$ python -q
>>> import numpy as np
>>> import numpy.linalg as la
>>> np.set_printoptions(precision=2, suppress=True, linewidth=200)
>>> A = np.load("case17.npy")
>>> print(A)
[[ 0.31  0.1   0.31 -0.31  0.1 ]
 [ 0.1   0.03  0.1  -0.1   0.03]
 [ 0.31  0.1   0.31 -0.31  0.1 ]
 [-0.31 -0.1  -0.31  0.31 -0.1 ]
 [ 0.1   0.03  0.1  -0.1   0.03]]
>>> print(round(la.det(A.T), 2))
0.0
>>> print(np.kron(np.eye(2, dtype=int), A))
[[ 0.31  0.1   0.31 -0.31  0.1   0.    0.    0.   -0.    0.  ]
 [ 0.1   0.03  0.1  -0.1   0.03  0.    0.    0.   -0.    0.  ]
 [ 0.31  0.1   0.31 -0.31  0.1   0.    0.    0.   -0.    0.  ]
 [-0.31 -0.1  -0.31  0.31 -0.1  -0.   -0.   -0.    0.   -0.  ]
 [ 0.1   0.03  0.1  -0.1   0.03  0.    0.    0.   -0.    0.  ]
 [ 0.    0.    0.   -0.    0.    0.31  0.1   0.31 -0.31  0.1 ]
 [ 0.    0.    0.   -0.    0.    0.1   0.03  0.1  -0.1   0.03]
 [ 0.    0.    0.   -0.    0.    0.31  0.1   0.31 -0.31  0.1 ]
 [-0.   -0.   -0.    0.   -0.   -0.31 -0.1  -0.31  0.31 -0.1 ]
 [ 0.    0.    0.   -0.    0.    0.1   0.03  0.1  -0.1   0.03]]
>>> print(round(float(la.det(A[::-1])), 2))
0.0
>>> print(round(float(la.eigvals(A).sum().real), 2))
1.0
>>> print(np.round(np.poly(A), 2) + 0)
[ 1. -1.  0.  0.  0.  0.]
>>> print(np.allclose(A[:-1].T @ la.lstsq(A[:-1].T, A[-1])[0], A[-1]))
True
>>> print(np.round(np.trace(la.pinv(A) @ A), 2))
1.0
>>> try:
...     la.inv(A)
... except la.LinAlgError as e:
...     print("failed:", e)
... 
failed: Singular matrix
